In [1]: import numpy as np

In [2]: np.set_printoptions(precision=2, suppress=True, linewidth=160, floatmode="fixed")

In [3]: K = np.loadtxt("w.csv", delimiter=",")

In [4]: K
Out[4]: 
array([[-15.00,  10.00,   3.00,   3.00,   1.00],
       [ -0.80,   0.30,  -0.20,  -1.00,  -1.00],
       [  0.30,  -0.40,  -0.70,  -1.80,   1.40],
       [ -1.40,   1.10,  -1.30,  -1.20,   1.00],
       [ -0.60,  -1.50,  -0.60,  -0.70,  -0.90],
       [  0.50,   0.30,   2.50,   0.70,  -0.90],
       [  0.00,  -0.20,   0.70,  -0.10,  -0.70],
       [ -0.10,   0.30,  -1.70,   0.60,  -0.70],
       [  0.20,  -0.70,   0.00,  -0.10,  -0.10],
       [ -0.80,   0.40,   1.00,  -0.90,  -0.40]])

In [5]: cen = K - K.mean(axis=0)

In [6]: Uu, s, Vt = np.linalg.svd(cen, full_matrices=False)

In [7]: np.round((s ** 2).sum() ** 2 / (s ** 4).sum(), 2)
Out[7]: np.float64(1.19)

In [8]: print(s)
[17.61  4.15  2.56  1.86  1.18]

In [9]: print(np.abs(Vt[-1]))
[0.25 0.62 0.08 0.49 0.55]

In [10]: cen = (K - K.mean(axis=0)) / K.std(axis=0)

In [11]: cen.std(axis=0)
Out[11]: array([1.00, 1.00, 1.00, 1.00, 1.00])

In [12]: np.argwhere(np.abs(cen) > 2)
Out[12]: 
array([[0, 0],
       [0, 1],
       [0, 3]])

In [13]: coef = np.linalg.lstsq(np.delete(cen, 1, axis=1), cen[:, 1])[0]

In [14]: print(np.abs(coef).argmax())
0

In [15]: lab = K[:, 4] > np.median(K[:, 4])

In [16]: r0 = K[lab].mean(axis=0) - K[~lab].mean(axis=0)

In [17]: r0
Out[17]: array([-3.14,  2.24,  0.26, -0.10,  1.42])

In [18]: cen = K - K.mean(axis=0)

In [19]: evecs = np.linalg.svd(cen)[2][:1]

In [20]: out = cen - cen @ evecs.T @ evecs

In [21]: np.linalg.norm(out, axis=1).round(6).argmax()
Out[21]: np.int64(5)

In [22]: print((cen @ evecs.T).std(axis=0))
[5.57]

In [23]: np.round(np.diag(evecs.T @ evecs), 2) + 0
Out[23]: array([0.63, 0.30, 0.03, 0.03, 0.00])

In [24]: out = K / np.sqrt((K ** 2).mean(axis=1, keepdims=True))

In [25]: np.linalg.norm(out, axis=1)
Out[25]: array([2.24, 2.24, 2.24, 2.24, 2.24, 2.24, 2.24, 2.24, 2.24, 2.24])

In [26]: out = np.array([[4, -3, -1, 3, 1],
    ...:     [-4, 5, -5, -2, 5],
    ...:     [4, -3, -5, -3, 5],
    ...:     [1, -5, -2, -1, -3],
    ...:     [3, -5, 0, -5, -4]])

In [27]: mat = np.triu(out, 1)

In [28]: mat
Out[28]: 
array([[ 0, -3, -1,  3,  1],
       [ 0,  0, -5, -2,  5],
       [ 0,  0,  0, -3,  5],
       [ 0,  0,  0,  0, -3],
       [ 0,  0,  0,  0,  0]])

In [29]: np.linalg.matrix_rank(mat, rtol=0.1)
Out[29]: np.int64(4)

In [30]: np.linalg.matrix_rank(mat - mat[0, 0] * np.eye(5))
Out[30]: np.int64(4)

In [31]: np.sort(np.linalg.eigvals(mat))
Out[31]: array([0.00, 0.00, 0.00, 0.00, 0.00])

In [32]: vec = np.array([-3, -4, 2, 5, -2])

In [33]: a = np.maximum(mat @ vec, 0)

In [34]: a
Out[34]: array([23,  0,  0,  6,  0])

In [35]: np.flatnonzero(a > 1e-9)
Out[35]: array([0, 3])

In [36]: rng = np.random.default_rng(165075)

In [37]: lab = rng.permutation(5)

In [38]: lab
Out[38]: array([4, 0, 3, 2, 1])

In [39]: out = mat[lab][:, lab]

In [40]: out
Out[40]: 
array([[ 0,  0,  0,  0,  0],
       [ 1,  0,  3, -1, -3],
       [-3,  0,  0,  0,  0],
       [ 5,  0, -3,  0,  0],
       [ 5,  0, -2, -5,  0]])

In [41]: print(np.diag(out))
[0 0 0 0 0]

In [42]: np.sort(np.abs(np.linalg.eigvals(out)))
Out[42]: array([0.00, 0.00, 0.00, 0.00, 0.00])

In [43]: round(float(np.linalg.det(out)), 2), round(float(np.linalg.det(mat[lab])), 2)
Out[43]: (0.0, 0.0)

In [44]: np.allclose(out, mat)
Out[44]: False

In [45]: W = np.array([[0, 1, 0, 5, 2],
    ...:     [1, 2, 3, 5, 0],
    ...:     [2, 0, 2, 2, 0],
    ...:     [4, 3, 5, 5, 0],
    ...:     [5, 3, 0, 0, 5]])

In [46]: coef = np.array([-2, 2, -2, 2, -3])

In [47]: H = np.maximum(out @ W + coef, 0)

In [48]: H
Out[48]: 
array([[ 0,  2,  0,  2,  0],
       [ 0,  0,  0,  8,  0],
       [ 0,  0,  0,  0,  0],
       [ 0,  7,  0, 21,  7],
       [ 0,  0,  0,  0,  7]])

In [49]: (H > 0).mean(axis=0)
Out[49]: array([0.00, 0.40, 0.00, 0.60, 0.40])

In [50]: (H > 0).astype(int)
Out[50]: 
array([[0, 1, 0, 1, 0],
       [0, 0, 0, 1, 0],
       [0, 0, 0, 0, 0],
       [0, 1, 0, 1, 1],
       [0, 0, 0, 0, 1]])

In [51]: C = np.array([[3, -2, -3], [0, 1, 2], [2, 2, -3], [-1, 0, 1], [-3, -1, -2]])

In [52]: W @ C
Out[52]: 
array([[-11,  -1,   3],
       [  4,   6,  -3],
       [  8,   0, -10],
       [ 17,   5, -16],
       [  0, -12, -19]])
